% python3 -q
>>> import numpy as np
>>> from numpy import linalg as LA
>>> np.set_printoptions(suppress=True, linewidth=100)
>>> X = np.loadtxt("out6.csv", delimiter=",")
>>> X
array([[  2.,  -1.,  -1.,   4.,   4.,  -2.,  -2.,   3.],
       [  0.,  -5.,  -3.,   3.,   7.,  -1.,   1.,   4.],
       [  3.,  -8.,  -1.,   2.,   7.,   2.,  -4.,   0.],
       [  4.,  -5.,   1.,  -1.,   8.,   4.,  -7.,  -2.],
       [  3.,  -2.,  -3.,  -4.,  10.,   8., -11.,  -3.],
       [  7.,  -6.,  -7.,  -3.,  11.,   5., -10.,  -5.],
       [  8., -10.,  -8.,  -7.,   7.,   4., -12.,  -2.],
       [  7., -14., -10.,  -7.,  12.,   7., -15.,   3.],
       [ 10., -19.,  -6.,  -5.,   9.,   8., -20.,   6.],
       [  5., -15.,  -7.,  -2.,  14.,   9., -22.,   8.],
       [  7., -20., -10.,  -4.,  16.,   5., -20.,  13.]])
>>> B = np.c_[X[:, :6] @ np.array([[9, 6, 3, 5, 0, 3],
...     [3, 6, 0, 0, 3, 4],
...     [9, 6, 2, 1, 9, 6],
...     [2, 7, 7, 0, 9, 3],
...     [8, 4, 4, 2, 6, 4],
...     [7, 3, 0, 1, 2, 4]]), np.array([3, 3, -2, -2, 0, -3, -1, -1, 0, 2, -3])]
>>> B
array([[  32.,   38.,   48.,   15.,   44.,   16.,    3.],
       [  13.,   -2.,   43.,   10.,   25.,   -5.,    3.],
       [  68.,   12.,   49.,   30.,   31.,   13.,   -2.],
       [ 120.,   37.,   39.,   41.,   41.,   43.,   -2.],
       [ 122.,   24.,   15.,   40.,    7.,   43.,    0.],
       [  99.,    2.,   30.,   55.,  -32.,   10.,   -3.],
       [  40.,  -69.,  -13.,   50., -115.,  -41.,   -1.],
       [  62.,  -82.,    0.,   56., -109.,  -40.,   -1.],
       [  97.,  -65.,   19.,   70.,  -86.,  -29.,    0.],
       [ 108.,  -33.,   43.,   55.,  -24.,   -1.,    2.],
       [  68.,  -87.,   37.,   62.,  -80.,  -47.,   -3.]])
>>> np.round(LA.lstsq(X, B[:, 0])[0], 2) + 0
array([9., 3., 9., 2., 8., 7., 0., 0.])
>>> LA.matrix_rank(np.c_[X, B])
np.int64(9)
>>> def softmax(z):
...     e = np.exp(z - z.max(axis=-1, keepdims=True))
...     return e / e.sum(axis=-1, keepdims=True)
... 
>>> np.round(softmax(B[5] + 2), 2) + 0
array([1., 0., 0., 0., 0., 0., 0.])
>>> np.round(softmax(10 * B[5]), 2) + 0
array([1., 0., 0., 0., 0., 0., 0.])
>>> np.round(softmax(B[5]), 2) + 0
array([1., 0., 0., 0., 0., 0., 0.])
>>> scores = B @ B.T / np.sqrt(7)
>>> np.round(softmax(scores + np.triu(np.full(scores.shape, -np.inf), 1)), 2) + 0
array([[1., 0., 0., 0., 0., 0., 0., 0., 0., 0., 0.],
       [1., 0., 0., 0., 0., 0., 0., 0., 0., 0., 0.],
       [0., 0., 1., 0., 0., 0., 0., 0., 0., 0., 0.],
       [0., 0., 0., 1., 0., 0., 0., 0., 0., 0., 0.],
       [0., 0., 0., 1., 0., 0., 0., 0., 0., 0., 0.],
       [0., 0., 0., 0., 1., 0., 0., 0., 0., 0., 0.],
       [0., 0., 0., 0., 0., 0., 1., 0., 0., 0., 0.],
       [0., 0., 0., 0., 0., 0., 0., 1., 0., 0., 0.],
       [0., 0., 0., 0., 0., 0., 0., 0., 1., 0., 0.],
       [0., 0., 0., 0., 0., 0., 0., 0., 1., 0., 0.],
       [0., 0., 0., 0., 0., 0., 0., 0., 0., 0., 1.]])
>>> x = np.array([3, -1, 1, 3, -4, 2, -1, -5])
>>> target = X @ x
>>> np.round(LA.lstsq(X, target)[0], 2)
array([ 3., -1.,  1.,  3., -4.,  2., -1., -5.])
>>> np.round(LA.solve(X.T @ X, X.T @ target), 2)
array([ 3., -1.,  1.,  3., -4.,  2., -1., -5.])
>>> rng = np.random.default_rng(25)
>>> target = target + 0.3 * rng.normal(size=11)
>>> target.round(2)
array([-14.89, -40.  ,   1.84,   7.32,  -1.99,  12.28,   7.31, -30.16,  -1.33, -38.42, -80.07])
>>> coef, *_ = LA.lstsq(X, target)
>>> np.round(X.T @ (target - X @ coef), 2) + 0
array([0., 0., 0., 0., 0., 0., 0., 0.])
>>> coef.round(2)
array([ 3.05, -0.98,  0.84,  3.18, -4.13,  2.12, -1.03, -5.  ])
>>> round(LA.norm(target - X @ coef), 2)
np.float64(0.45)
>>> [round(float(LA.norm(LA.solve(X.T @ X + lam * np.eye(8), X.T @ target))), 2) for lam in (0, 1, 10, 100)]
[8.29, 7.96, 6.55, 3.68]
>>> coef.round()
array([ 3., -1.,  1.,  3., -4.,  2., -1., -5.])
